>>> import numpy as np
>>> np.set_printoptions(suppress=True, linewidth=140)
>>> feats = np.array([[-7, 7, -7, 7], [0, 14, 0, 14], [-1, 1, -6, 6], [0, 2, 0, 12]])
>>> r0 = np.array([1, 0, 0])
>>> np.cross(feats[2, :3], feats[0, :3])
array([35, 35,  0])
>>> evals, evecs = np.linalg.eig(feats)
>>> np.prod(evals)
np.float64(4900.0)
>>> np.einsum("ij,ji->", feats, feats)
np.int64(495)
>>> np.round(np.poly(feats), 4)
array([   1.,  -13., -163.,  910., 4900.])
>>> np.round(np.linalg.eigvals(feats), 4)
array([-9.1926, -3.8074, 18.3852,  7.6148])
>>> np.kron(np.eye(2, dtype=int), feats)
array([[-7,  7, -7,  7,  0,  0,  0,  0],
       [ 0, 14,  0, 14,  0,  0,  0,  0],
       [-1,  1, -6,  6,  0,  0,  0,  0],
       [ 0,  2,  0, 12,  0,  0,  0,  0],
       [ 0,  0,  0,  0, -7,  7, -7,  7],
       [ 0,  0,  0,  0,  0, 14,  0, 14],
       [ 0,  0,  0,  0, -1,  1, -6,  6],
       [ 0,  0,  0,  0,  0,  2,  0, 12]])
>>> A = np.load("sample18.npy")
>>> A.round(4)
array([[0.4286, 0.2857, 0.2857],
       [0.    , 0.5714, 0.4286],
       [0.3333, 0.3333, 0.3333]])
>>> # rows sum to 1
>>> r0 = np.array([2, 1, -1])
>>> A2 = A + np.outer(r0, np.eye(3)[0])
>>> A2.round(4)
array([[ 2.4286,  0.2857,  0.2857],
       [ 1.    ,  0.5714,  0.4286],
       [-0.6667,  0.3333,  0.3333]])
>>> np.linalg.matrix_rank(np.linalg.inv(A2) - np.linalg.inv(A), tol=1e-8)
np.int64(1)
>>> np.round(np.linalg.det(A2) / np.linalg.det(A), 4), round(1 + np.linalg.solve(A, r0)[0], 4)
(np.float64(21.0), np.float64(21.0))
>>> U, sv, vt = np.linalg.svd(A)
>>> sv.round(4)
array([1.0185, 0.3909, 0.0171])
>>> A2 = U[:, :2] @ np.diag(sv[:2]) @ vt[:2]
>>> np.linalg.matrix_rank(A, rtol=0.05)
np.int64(2)
>>> round(float(np.linalg.norm(A - A2, 2)), 4), round(float(sv[2]), 4)
(0.0171, 0.0171)
>>> A2.round(4)
array([[ 0.427 ,  0.2795,  0.2939],
       [-0.0004,  0.5697,  0.4308],
       [ 0.3354,  0.3412,  0.3229]])
>>> A2 = np.array([[-2, 2], [-4, 4]])
>>> cent = np.kron(A2, A)
>>> np.linalg.matrix_rank(cent)
np.int64(3)
>>> A2 = A / np.linalg.norm(A, axis=1, keepdims=True)
>>> C2 = A2 @ A2.T
>>> np.argwhere(np.triu(np.abs(C2) > 0.95, 1))
array([[0, 2]])
>>> A2 = np.linalg.inv(A)
>>> np.allclose(A2, A.T)
False
>>> E = np.array([[-4, -2, 2], [-1, 3, 1], [0, -1, -2]])
>>> A2 = np.array([[9, 2], [1, -4], [-7, -8]])
>>> np.einsum("ij,ij->i", E, E)
array([24, 11,  5])
>>> np.einsum("ik,kj->ij", E, A2)
array([[-52, -16],
       [-13, -22],
       [ 13,  20]])
>>> A2.T @ E.T
array([[-52, -13,  13],
       [-16, -22,  20]])
>>> np.einsum("ik,kj->ji", E, A2)
array([[-52, -13,  13],
       [-16, -22,  20]])
>>> np.vstack([E, A2.T]).shape
(5, 3)
>>> np.linalg.matrix_rank(E @ A2)
np.int64(2)
>>> A2 = np.array([[0, 0, 2], [1, 1, 2]])
>>> cent = np.kron(A2, E)
>>> np.round(np.linalg.norm(cent, 2), 4), round(float(np.linalg.norm(A2, 2) * np.linalg.norm(E, 2)), 4)
(np.float64(14.8681), 14.8681)
>>> round(float(np.linalg.eigvals(E).sum().real), 4)
-3.0
>>> round(np.linalg.det(2 * E), 4), round(np.linalg.det(E), 4)
(np.float64(208.0), np.float64(26.0))
>>> np.einsum("ii->", E)
np.int64(-3)
>>> round(np.linalg.det(E[::-1]), 4)
np.float64(-26.0)
>>> np.round(np.linalg.det(E.T), 4)
np.float64(26.0)
>>> np.round(np.poly(E), 4)
array([  1.,   3., -11., -26.])
>>> sv = 20 * 0.9 ** np.arange(6)
>>> rng = np.random.default_rng(29)
>>> m1 = rng.normal(size=(11, 6)) * rng.permutation(sv)
>>> m1.round(4)
array([[ -7.8374,   0.8087,  -2.1676,  -2.449 ,   1.1271,  -2.6656],
       [  5.9385,  -0.7921,   7.4542,  -9.5795,  -6.4919, -10.1102],
       [-33.3992, -36.1665,   0.7889, -12.1088, -13.5925,  -6.8581],
       [  8.3545,   9.1985,   9.0019,  13.4835,  53.6854,   3.4806],
       [  3.0873, -35.3517, -22.0982,  31.9732,  49.4242,   5.2713],
       [ -1.6056,   9.0248, -26.7069,  -7.7363,  -7.2975,  20.4959],
       [-19.8248,   5.8809,   9.5017,  15.751 ,  -7.7225,  -8.1142],
       [-43.5351,  18.5909,  15.5128,  -7.1432,   4.1604, -16.4872],
       [ -4.1853,  11.7866,  -6.3432,   0.9198,  19.7996,   7.091 ],
       [-12.2566,  26.1588,  23.2864,  14.6307,  10.812 ,   8.4531],
       [ 17.637 , -20.4553,  14.1657, -12.2542,   3.6013,  -1.1678]])
>>> x0 = np.array([9, 2, -5, 0, 2, -6])
>>> np.round(m1 @ x0, 4)
array([ -39.8332,   62.2682, -362.9067,  135.065 ,  134.7948,   -0.4368, -180.9299, -324.9541,   14.6741, -203.5183,   61.2029])
>>> np.round(m1 @ np.eye(6)[3], 4)
array([ -2.449 ,  -9.5795, -12.1088,  13.4835,  31.9732,  -7.7363,  15.751 ,  -7.1432,   0.9198,  14.6307, -12.2542])
>>> np.round(np.einsum("ij,j->i", m1, x0), 4)
array([ -39.8332,   62.2682, -362.9067,  135.065 ,  134.7948,   -0.4368, -180.9299, -324.9541,   14.6741, -203.5183,   61.2029])
>>> (m1 @ x0).argmax()
np.int64(3)
>>> np.round(m1 @ np.ones(6), 4)
array([ -13.1838,  -13.581 , -101.3362,   97.2044,   32.3061,  -13.8256,   -4.5279,  -28.9013,   29.0685,   71.0843,    1.5268])
>>> x0 = np.array([1, 1, 4, 0, -1, 4])
>>> h1 = np.maximum(m1 @ x0, 0)
>>> np.round(m1.T @ h1, 4)
array([-668.8946, 2595.8108, 3805.6724, 1520.5632, 2304.3424, 1083.8555])
>>> np.round(np.maximum(m1 @ x0, 0) - np.maximum(-m1 @ x0, 0), 4)
array([ -27.4887,    1.0144,  -80.2502,   13.7975, -148.9964,  -10.1274,   -0.6713,  -33.002 ,   -9.2069,  130.0479,   45.5723])
>>> np.round(m1 * (h1 > 1e-9)[:, None], 4)
array([[ -0.    ,   0.    ,  -0.    ,  -0.    ,   0.    ,  -0.    ],
       [  5.9385,  -0.7921,   7.4542,  -9.5795,  -6.4919, -10.1102],
       [ -0.    ,  -0.    ,   0.    ,  -0.    ,  -0.    ,  -0.    ],
       [  8.3545,   9.1985,   9.0019,  13.4835,  53.6854,   3.4806],
       [  0.    ,  -0.    ,  -0.    ,   0.    ,   0.    ,   0.    ],
       [ -0.    ,   0.    ,  -0.    ,  -0.    ,  -0.    ,   0.    ],
       [ -0.    ,   0.    ,   0.    ,   0.    ,  -0.    ,  -0.    ],
       [ -0.    ,   0.    ,   0.    ,  -0.    ,   0.    ,  -0.    ],
       [ -0.    ,   0.    ,  -0.    ,   0.    ,   0.    ,   0.    ],
       [-12.2566,  26.1588,  23.2864,  14.6307,  10.812 ,   8.4531],
       [ 17.637 , -20.4553,  14.1657, -12.2542,   3.6013,  -1.1678]])
>>> np.round(np.tanh(m1 @ x0), 4)
array([-1.    ,  0.7676, -1.    ,  1.    , -1.    , -1.    , -0.5858, -1.    , -1.    ,  1.    ,  1.    ])
>>> np.flatnonzero(h1 > 1e-9)
array([ 1,  3,  9, 10])
>>> A2 = feats / np.linalg.norm(feats, axis=1, keepdims=True)
>>> C2 = A2 @ A2.T
>>> (C2 - 2 * np.eye(4)).round(6).argmax(axis=1)
array([2, 3, 0, 1])
>>> C2.round(4)
array([[1.    , 0.7071, 0.8137, 0.5754],
       [0.7071, 1.    , 0.5754, 0.8137],
       [0.8137, 0.5754, 1.    , 0.7071],
       [0.5754, 0.8137, 0.7071, 1.    ]])
>>> round(float(np.degrees(np.arccos(np.clip(C2[3, 0], -1, 1)))), 4)
54.8726
>>> W0 = np.array([[8, -5, -4, 0, -4, -6, -1, 0],
...     [-4, 8, -4, -9, -2, 3, -6, 8],
...     [3, 5, 8, -9, 6, 9, -7, 2],
...     [6, -4, 9, 5, -6, 7, 2, -6],
...     [-3, -9, 8, 4, 6, 2, -1, -1],
...     [4, 2, 0, 8, 7, 6, 5, 7],
...     [-1, 8, 7, -4, 2, 7, 5, 2],
...     [-2, -9, -6, -7, 6, 1, 5, 5]])
>>> A2 = np.linalg.inv(W0)
>>> round(np.linalg.det(W0) * np.linalg.det(A2), 4)
np.float64(1.0)
>>> np.allclose(A2, W0.T)
False
>>> np.round(W0 @ A2, 4) + 0
array([[1., 0., 0., 0., 0., 0., 0., 0.],
       [0., 1., 0., 0., 0., 0., 0., 0.],
       [0., 0., 1., 0., 0., 0., 0., 0.],
       [0., 0., 0., 1., 0., 0., 0., 0.],
       [0., 0., 0., 0., 1., 0., 0., 0.],
       [0., 0., 0., 0., 0., 1., 0., 0.],
       [0., 0., 0., 0., 0., 0., 1., 0.],
       [0., 0., 0., 0., 0., 0., 0., 1.]])
>>> round(np.linalg.norm(W0), 4)
np.float64(44.7661)
>>> W0.shape
(8, 8)
>>> W0.sum(axis=1)
array([-12,  -6,  17,  13,   6,  39,  26,  -7])
>>> np.count_nonzero(W0)
np.int64(61)
>>> np.unravel_index(np.abs(W0).argmax(), W0.shape)
(np.int64(1), np.int64(3))
>>> np.diff(W0, axis=0)
array([[-12,  13,   0,  -9,   2,   9,  -5,   8],
       [  7,  -3,  12,   0,   8,   6,  -1,  -6],
       [  3,  -9,   1,  14, -12,  -2,   9,  -8],
       [ -9,  -5,  -1,  -1,  12,  -5,  -3,   5],
       [  7,  11,  -8,   4,   1,   4,   6,   8],
       [ -5,   6,   7, -12,  -5,   1,   0,  -5],
       [ -1, -17, -13,  -3,   4,  -6,   0,   3]])
>>> r0 = np.array([7, 1, 0, 9, 4, 5, 1, 8])
>>> A2 = W0 + np.outer(r0, np.eye(8)[0])
>>> A2
array([[15., -5., -4.,  0., -4., -6., -1.,  0.],
       [-3.,  8., -4., -9., -2.,  3., -6.,  8.],
       [ 3.,  5.,  8., -9.,  6.,  9., -7.,  2.],
       [15., -4.,  9.,  5., -6.,  7.,  2., -6.],
       [ 1., -9.,  8.,  4.,  6.,  2., -1., -1.],
       [ 9.,  2.,  0.,  8.,  7.,  6.,  5.,  7.],
       [ 0.,  8.,  7., -4.,  2.,  7.,  5.,  2.],
       [ 6., -9., -6., -7.,  6.,  1.,  5.,  5.]])
>>> np.linalg.matrix_rank(np.linalg.inv(A2) - np.linalg.inv(W0), tol=1e-8)
np.int64(1)
>>> r0, g = A2[4], A2[6]
>>> r0 @ r0
np.float64(204.0)
>>> r0 @ g
np.float64(-13.0)
>>> p = (r0 @ g) / (r0 @ r0) * r0
>>> p.round(4)
array([-0.0637,  0.5735, -0.5098, -0.2549, -0.3824, -0.1275,  0.0637,  0.0637])
>>> np.outer(r0, g)
array([[  0.,   8.,   7.,  -4.,   2.,   7.,   5.,   2.],
       [ -0., -72., -63.,  36., -18., -63., -45., -18.],
       [  0.,  64.,  56., -32.,  16.,  56.,  40.,  16.],
       [  0.,  32.,  28., -16.,   8.,  28.,  20.,   8.],
       [  0.,  48.,  42., -24.,  12.,  42.,  30.,  12.],
       [  0.,  16.,  14.,  -8.,   4.,  14.,  10.,   4.],
       [ -0.,  -8.,  -7.,   4.,  -2.,  -7.,  -5.,  -2.],
       [ -0.,  -8.,  -7.,   4.,  -2.,  -7.,  -5.,  -2.]])
>>> C2 = W0.T @ W0
>>> (W0 @ W0.T).shape
(8, 8)
>>> np.diag(C2)
array([155, 360, 326, 332, 217, 265, 166, 183])
>>> np.round(np.linalg.svd(W0, compute_uv=False) ** 2, 4)
array([645.172 , 533.1714, 331.2974, 217.4535, 131.8505,  94.3626,  39.9702,  10.7225])
>>> np.round(np.linalg.eigvalsh(C2)[::-1], 4)
array([645.172 , 533.1714, 331.2974, 217.4535, 131.8505,  94.3626,  39.9702,  10.7225])
>>> X = np.load("block11.npy")
>>> X
array([[0, 0, 0, 0, 0, 1, 0, 1],
       [0, 0, 0, 1, 0, 0, 1, 0],
       [0, 0, 0, 0, 0, 0, 0, 0],
       [0, 1, 0, 0, 0, 0, 0, 1],
       [0, 0, 0, 0, 0, 0, 0, 0],
       [1, 0, 0, 0, 0, 0, 0, 1],
       [0, 1, 0, 0, 0, 0, 0, 0],
       [1, 0, 0, 1, 0, 1, 0, 0]])
>>> x0 = np.array([3, -2, 2, 3, 1, 2, 0, 3])
>>> h1 = np.maximum(X @ x0, 0)
>>> X.T @ h1
array([14,  1,  0, 11,  0, 13,  3, 12])
>>> np.flatnonzero(h1 > 1e-9)
array([0, 1, 3, 5, 7])
>>> X * (h1 > 1e-9)[:, None]
array([[0, 0, 0, 0, 0, 1, 0, 1],
       [0, 0, 0, 1, 0, 0, 1, 0],
       [0, 0, 0, 0, 0, 0, 0, 0],
       [0, 1, 0, 0, 0, 0, 0, 1],
       [0, 0, 0, 0, 0, 0, 0, 0],
       [1, 0, 0, 0, 0, 0, 0, 1],
       [0, 0, 0, 0, 0, 0, 0, 0],
       [1, 0, 0, 1, 0, 1, 0, 0]])
>>> np.round(np.tanh(X @ x0), 4)
array([ 0.9999,  0.9951,  0.    ,  0.7616,  0.    ,  1.    , -0.964 ,  1.    ])
>>> np.maximum(X @ (3 * x0), 0)
array([15,  9,  0,  3,  0, 18,  0, 24])
>>> rk = np.linalg.matrix_rank(X)
>>> rk
np.int64(6)
>>> N = np.linalg.svd(X)[2][rk:].T
>>> [int(np.linalg.matrix_rank(X[:i])) for i in range(1, len(X) + 1)]
[1, 2, 2, 3, 3, 4, 5, 6]
>>> N.shape
(8, 2)
>>> np.round(X @ N, 4) + 0
array([[0., 0.],
       [0., 0.],
       [0., 0.],
       [0., 0.],
       [0., 0.],
       [0., 0.],
       [0., 0.],
       [0., 0.]])
>>> np.linalg.matrix_rank(X.T @ X), np.linalg.matrix_rank(X @ X.T)
(np.int64(6), np.int64(6))
